$ python -q
>>> import numpy as np
>>> np.set_printoptions(precision=1, suppress=True, linewidth=200)
>>> X = np.array([[0, 0, -3, 0], [0, 0, 0, 1], [0, -2, 0, 0], [2, 0, 0, 0]])
>>> x = np.array([2, -8, -2, 1])
>>> target = X @ x
>>> target
array([ 6,  1, 16,  4])
>>> np.linalg.solve(X, X[:, 3])
array([ 0., -0., -0.,  1.])
>>> np.linalg.solve(X, target + X[:, 2])
array([ 2., -8., -1.,  1.])
>>> np.linalg.solve(X, target)
array([ 2., -8., -2.,  1.])
>>> print(np.sort(np.abs(np.linalg.eigvals(X))))
[1.9 1.9 1.9 1.9]
>>> (X + X.T) / 2
array([[ 0. ,  0. , -1.5,  1. ],
       [ 0. ,  0. , -1. ,  0.5],
       [-1.5, -1. ,  0. ,  0. ],
       [ 1. ,  0.5,  0. ,  0. ]])
>>> (X - X.T) / 2
array([[ 0. ,  0. , -1.5, -1. ],
       [ 0. ,  0. ,  1. ,  0.5],
       [ 1.5, -1. ,  0. ,  0. ],
       [ 1. , -0.5,  0. ,  0. ]])
>>> print(X @ X)
[[ 0  6  0  0]
 [ 2  0  0  0]
 [ 0  0  0 -2]
 [ 0  0 -6  0]]
>>> rng = np.random.default_rng(34709)
>>> idx = rng.permutation(4)
>>> idx
array([3, 2, 1, 0])
>>> Y = X[idx][:, idx]
>>> print(np.round(np.linalg.det(Y), 1), np.round(np.linalg.det(X[idx]), 1))
-12.0 -12.0
>>> Y = X + rng.integers(-2, 3, (4, 3)) @ rng.integers(-2, 3, (3, 4))
>>> Y
array([[-2,  3, -2, -4],
       [-4, -2,  6,  1],
       [-4, -4,  6,  0],
       [ 0,  4,  0, -2]])
>>> np.abs(Y - X).sum(axis=1)
array([10, 12, 12,  8])
>>> np.linalg.matrix_rank(Y - X, tol=1e-8)
np.int64(3)
>>> Y = np.array([[4, -2], [0, -1]])
>>> W2 = np.array([[3, 1], [0, 0]])
>>> F = np.block([[Y, np.zeros((2, 2))], [np.zeros((2, 2)), W2]])
>>> F
array([[ 4., -2.,  0.,  0.],
       [ 0., -1.,  0.,  0.],
       [ 0.,  0.,  3.,  1.],
       [ 0.,  0.,  0.,  0.]])
>>> left, sv, VT = np.linalg.svd(F)
>>> evecs = VT[:(sv > 1e-8).sum()]
>>> x = F[3] + -3 * F[1] + rng.integers(2) * np.eye(4)[2]
>>> x
array([0., 3., 1., 0.])
>>> np.round(evecs.T @ evecs, 1) + 0
array([[1. , 0. , 0. , 0. ],
       [0. , 1. , 0. , 0. ],
       [0. , 0. , 0.9, 0.3],
       [0. , 0. , 0.3, 0.1]])
>>> print(np.allclose(evecs.T @ evecs @ x, x))
False
>>> np.diag(evecs.T @ evecs)
array([1. , 1. , 0.9, 0.1])
>>> Y = F[0, 0] * F[1:] - np.outer(F[1:, 0], F[0])
>>> Y
array([[ 0., -4.,  0.,  0.],
       [ 0.,  0., 12.,  4.],
       [ 0.,  0.,  0.,  0.]])
>>> F[:, 0] / F[0, 0]
array([1., 0., 0., 0.])
>>> np.linalg.matrix_rank(Y), np.linalg.matrix_rank(F)
(np.int64(2), np.int64(3))
>>> np.flatnonzero(~Y.round(6).any(axis=1))
array([2])
>>> Y = np.array([[3, 1], [2, 1]])
>>> W2 = np.kron(Y, F)
>>> round(float(np.linalg.norm(W2, 2)), 1), np.round(np.linalg.norm(Y, 2) * np.linalg.norm(F, 2), 1)
(17.4, np.float64(17.4))
>>> print(np.linalg.matrix_rank(W2))
6
>>> print(W2.shape)
(8, 8)
>>> F @ F
array([[16., -6.,  0.,  0.],
       [ 0.,  1.,  0.,  0.],
       [ 0.,  0.,  9.,  3.],
       [ 0.,  0.,  0.,  0.]])
>>> np.flatnonzero(np.linalg.matrix_power((F != 0) + (F.T != 0) + np.eye(4), 4)[3])
array([2, 3])
>>> (np.linalg.matrix_power((F != 0) + (F.T != 0) + np.eye(4), 4) > 0).astype(int)
array([[1, 1, 0, 0],
       [1, 1, 0, 0],
       [0, 0, 1, 1],
       [0, 0, 1, 1]])
>>> r = np.linalg.matrix_rank(F)
>>> r
np.int64(3)
>>> ns = np.linalg.svd(F)[2][r:].T
>>> ns[:, 0] / ns[np.abs(ns[:, 0]).round(6).argmax(), 0]
array([ 0. ,  0. , -0.3,  1. ])
>>> print([int(np.linalg.matrix_rank(F[:, :j + 1])) for j in range(4)])
[1, 2, 3, 3]
>>> np.linalg.matrix_rank(F.T @ F), np.linalg.matrix_rank(F @ F.T)
(np.int64(3), np.int64(3))
